$ python -q
>>> import numpy as np
>>> np.set_printoptions(suppress=True, linewidth=160)
>>> tidy = lambda a: np.round(a, 2) + 0
>>> m1, _ = np.linalg.qr(np.array([[-1.5, 0.5, -0.4, -1.4, -0.1],
...     [-0.4, 0.1, 1.2, -0.5, -1.7],
...     [1.2, 1.3, -0.3, 0.2, -0.6],
...     [0.7, 0.6, 0.5, -0.6, -0.3],
...     [-1.9, -1.2, -0.1, 0.1, -0.1]]))
>>> tidy(m1)
array([[-0.53, -0.77, -0.18, -0.26, -0.14],
       [-0.14, -0.18,  0.89,  0.33, -0.21],
       [ 0.43, -0.52, -0.2 ,  0.65,  0.3 ],
       [ 0.25, -0.2 ,  0.36, -0.53,  0.7 ],
       [-0.67,  0.25, -0.04,  0.35,  0.6 ]])
>>> Q, R = np.linalg.qr(m1)
>>> np.allclose(R.T @ R, m1.T @ m1)
True
>>> abs(R[0, 0]), tidy(np.linalg.norm(m1[:, 0]))
(np.float64(1.0), np.float64(1.0))
>>> tidy(Q.T @ Q)
array([[1., 0., 0., 0., 0.],
       [0., 1., 0., 0., 0.],
       [0., 0., 1., 0., 0.],
       [0., 0., 0., 1., 0.],
       [0., 0., 0., 0., 1.]])
>>> np.trace(Q @ Q.T)
np.float64(5.0)
>>> tidy(np.abs(np.diag(R)))
array([1., 1., 1., 1., 1.])
>>> tidy(R)
array([[1., 0., 0., 0., 0.],
       [0., 1., 0., 0., 0.],
       [0., 0., 1., 0., 0.],
       [0., 0., 0., 1., 0.],
       [0., 0., 0., 0., 1.]])
>>> rng = np.random.default_rng(3740)
>>> idx = rng.permutation(5)
>>> M2 = m1[:, idx] * rng.choice([-1, 1], 5)
>>> tidy(M2)
array([[ 0.77, -0.18,  0.26, -0.14, -0.53],
       [ 0.18,  0.89, -0.33, -0.21, -0.14],
       [ 0.52, -0.2 , -0.65,  0.3 ,  0.43],
       [ 0.2 ,  0.36,  0.53,  0.7 ,  0.25],
       [-0.25, -0.04, -0.35,  0.6 , -0.67]])
>>> left, _, Vh = np.linalg.svd(m1.T @ M2)
>>> idx
array([1, 2, 3, 4, 0])
>>> tidy(np.linalg.lstsq(m1, M2)[0])
array([[ 0.,  0.,  0.,  0.,  1.],
       [-1.,  0.,  0.,  0.,  0.],
       [ 0.,  1.,  0.,  0.,  0.],
       [ 0.,  0., -1.,  0.,  0.],
       [ 0.,  0.,  0.,  1.,  0.]])
>>> A = -2 * np.eye(6) + np.eye(6, k=1)
>>> A
array([[-2.,  1.,  0.,  0.,  0.,  0.],
       [ 0., -2.,  1.,  0.,  0.,  0.],
       [ 0.,  0., -2.,  1.,  0.,  0.],
       [ 0.,  0.,  0., -2.,  1.,  0.],
       [ 0.,  0.,  0.,  0., -2.,  1.],
       [ 0.,  0.,  0.,  0.,  0., -2.]])
>>> A @ A
array([[ 4., -4.,  1.,  0.,  0.,  0.],
       [ 0.,  4., -4.,  1.,  0.,  0.],
       [ 0.,  0.,  4., -4.,  1.,  0.],
       [ 0.,  0.,  0.,  4., -4.,  1.],
       [ 0.,  0.,  0.,  0.,  4., -4.],
       [ 0.,  0.,  0.,  0.,  0.,  4.]])
>>> tidy(np.sort(np.linalg.eigvals(A)))
array([-2., -2., -2., -2., -2., -2.])
>>> [int(np.linalg.matrix_rank(np.linalg.matrix_power(A, p))) for p in range(1, 7)]
[6, 6, 6, 6, 6, 6]
